% python3 -q
>>> import numpy as np
>>> np.set_printoptions(precision=1, suppress=True, linewidth=140, floatmode="fixed")
>>> F = np.loadtxt("mat.csv", delimiter=",")
>>> F
array([[ 0.0,  0.0,  7.0,  7.0],
       [ 0.0,  0.0, 13.0,  0.0],
       [ 0.0,  0.0, 14.0,  0.0],
       [ 0.0,  0.0, 11.0,  1.0],
       [ 0.0,  3.0, 12.0,  0.0],
       [ 0.0,  6.0,  8.0,  5.0],
       [ 0.0,  2.0, 11.0,  0.0],
       [ 0.0,  2.0,  4.0,  3.0],
       [ 2.0,  0.0,  3.0,  0.0],
       [ 0.0,  0.0, 13.0,  0.0],
       [ 1.0,  0.0,  6.0,  0.0],
       [ 0.0,  0.0, 12.0,  1.0],
       [ 0.0,  1.0,  9.0,  0.0],
       [ 0.0,  0.0,  7.0,  7.0],
       [ 0.0,  6.0,  4.0,  1.0],
       [ 0.0,  0.0, 10.0,  0.0],
       [ 3.0,  0.0,  9.0,  0.0],
       [ 0.0,  0.0, 12.0,  0.0],
       [ 2.0,  0.0,  3.0,  0.0],
       [ 0.0,  0.0, 11.0,  1.0],
       [ 0.0,  0.0, 12.0,  0.0],
       [ 0.0,  4.0,  7.0,  5.0],
       [ 0.0,  0.0,  5.0,  0.0],
       [ 0.0,  2.0, 13.0,  1.0],
       [ 0.0,  0.0,  8.0,  0.0],
       [ 0.0,  0.0,  8.0,  0.0],
       [ 0.0,  5.0,  8.0,  0.0],
       [ 0.0,  0.0, 11.0,  0.0],
       [ 0.0,  0.0,  7.0,  7.0]])
>>> G = np.cov(F, rowvar=False)
>>> G
array([[ 0.6, -0.3, -0.9, -0.4],
       [-0.3,  3.6, -1.2,  0.8],
       [-0.9, -1.2, 10.5, -2.2],
       [-0.4,  0.8, -2.2,  5.7]])
>>> np.argsort(-F.std(axis=0).round(6), kind="stable")
array([2, 3, 1, 0])
>>> F.std(axis=0)
array([0.7, 1.9, 3.2, 2.3])
>>> np.linalg.eigvalsh(G)[::-1]
array([11.6,  5.0,  3.3,  0.4])
>>> np.argwhere(np.triu(np.abs(np.corrcoef(F.T)) > 0.8, 1))
array([], shape=(0, 2), dtype=int64)
>>> np.polyfit(F[:, 1], F[:, 3], 1)
array([0.2, 1.1])
>>> G.shape
(4, 4)
>>> Xc = F - F.mean(axis=0)
>>> Uu, sv, vt = np.linalg.svd(Xc, full_matrices=False)
>>> np.round(Xc.mean(axis=0), 1) + 0
array([0.0, 0.0, 0.0, 0.0])
>>> np.abs(vt[-1])
array([1.0, 0.1, 0.1, 0.1])
>>> np.searchsorted(np.cumsum(sv ** 2) / (sv ** 2).sum(), 0.9) + 1
np.int64(3)
>>> np.round(sv ** 2 / (sv ** 2).sum(), 1) + 0
array([0.6, 0.2, 0.2, 0.0])
>>> A = np.array([[12, 14, 14, 6], [18, 21, 21, 9], [48, 56, 56, 24], [6, 7, 7, 3]])
>>> A
array([[12, 14, 14,  6],
       [18, 21, 21,  9],
       [48, 56, 56, 24],
       [ 6,  7,  7,  3]])
>>> Uu, sv, vt = np.linalg.svd(A)
>>> V = vt[:(sv > 1e-8).sum()]
>>> rng = np.random.default_rng(2423)
>>> x = A[3] + -2 * A[1] + rng.integers(2) * np.eye(4)[3]
>>> x
array([-30.0, -35.0, -35.0, -14.0])
>>> V.T @ V
array([[0.3, 0.3, 0.3, 0.1],
       [0.3, 0.3, 0.3, 0.1],
       [0.3, 0.3, 0.3, 0.1],
       [0.1, 0.1, 0.1, 0.1]])
